>>> import numpy as np
>>> np.set_printoptions(precision=2, suppress=True, linewidth=200)
>>> A = np.load("x.npy")
>>> print(A)
[[ 0  0  0  0  0  0  0  0  0  0]
 [ 0  4 -4 -2 -4  0 -2 -2  0  4]
 [ 0 -4  4  2  4  0  2  2  0 -4]
 [ 0 -2  2  1  2  0  1  1  0 -2]
 [ 0 -4  4  2  4  0  2  2  0 -4]
 [ 0  0  0  0  0  0  0  0  0  0]
 [ 0 -2  2  1  2  0  1  1  0 -2]
 [ 0 -2  2  1  2  0  1  1  0 -2]
 [ 0  0  0  0  0  0  0  0  0  0]
 [ 0  4 -4 -2 -4  0 -2 -2  0  4]]
>>> # looks like rank 1
>>> print(np.linalg.lstsq(A[:-1].T, A[-1])[2])
1
>>> left, s, VT = np.linalg.svd(A)
>>> print(np.argmax(s[:-1] / (s[1:] + 1e-6)) + 1)
1
>>> M2 = left[:, :1] @ np.diag(s[:1]) @ VT[:1]
>>> print(np.round(np.abs(A - M2).max(), 2))
0.0
>>> print(np.round(np.linalg.norm(A - M2, 2), 2), round(float(s[1]), 2))
0.0 0.0
>>> print(np.linalg.matrix_rank(A, rtol=0.05))
1
>>> vals, vecs = np.linalg.eigh(A)
>>> print(np.round(vecs @ np.diag(vals) @ vecs.T, 2) + 0)
[[ 0.  0.  0.  0.  0.  0.  0.  0.  0.  0.]
 [ 0.  4. -4. -2. -4.  0. -2. -2.  0.  4.]
 [ 0. -4.  4.  2.  4.  0.  2.  2.  0. -4.]
 [ 0. -2.  2.  1.  2.  0.  1.  1.  0. -2.]
 [ 0. -4.  4.  2.  4.  0.  2.  2.  0. -4.]
 [ 0.  0.  0.  0.  0.  0.  0.  0.  0.  0.]
 [ 0. -2.  2.  1.  2.  0.  1.  1.  0. -2.]
 [ 0. -2.  2.  1.  2.  0.  1.  1.  0. -2.]
 [ 0.  0.  0.  0.  0.  0.  0.  0.  0.  0.]
 [ 0.  4. -4. -2. -4.  0. -2. -2.  0.  4.]]
>>> print(np.round(np.linalg.eigvalsh(A @ A), 2) + 0)
[  0.   0.   0.   0.   0.   0.   0.   0.   0. 361.]
>>> print(np.round(vecs.T @ vecs, 2) + 0)
[[1. 0. 0. 0. 0. 0. 0. 0. 0. 0.]
 [0. 1. 0. 0. 0. 0. 0. 0. 0. 0.]
 [0. 0. 1. 0. 0. 0. 0. 0. 0. 0.]
 [0. 0. 0. 1. 0. 0. 0. 0. 0. 0.]
 [0. 0. 0. 0. 1. 0. 0. 0. 0. 0.]
 [0. 0. 0. 0. 0. 1. 0. 0. 0. 0.]
 [0. 0. 0. 0. 0. 0. 1. 0. 0. 0.]
 [0. 0. 0. 0. 0. 0. 0. 1. 0. 0.]
 [0. 0. 0. 0. 0. 0. 0. 0. 1. 0.]
 [0. 0. 0. 0. 0. 0. 0. 0. 0. 1.]]
>>> print(np.linalg.eigvalsh(A + 4 * np.eye(10)))
[ 4.  4.  4.  4.  4.  4.  4.  4.  4. 23.]
>>> print(np.round(vals.sum(), 2), np.trace(A))
19.0 19
>>> print(np.unique(vals.round(6) + 0, return_counts=True)[1])
[9 1]
>>> print(vals.round(2) + 0)
[ 0.  0.  0.  0.  0.  0.  0.  0.  0. 19.]
>>> print((vals > 1e-8).sum(), (vals < -1e-8).sum())
1 0
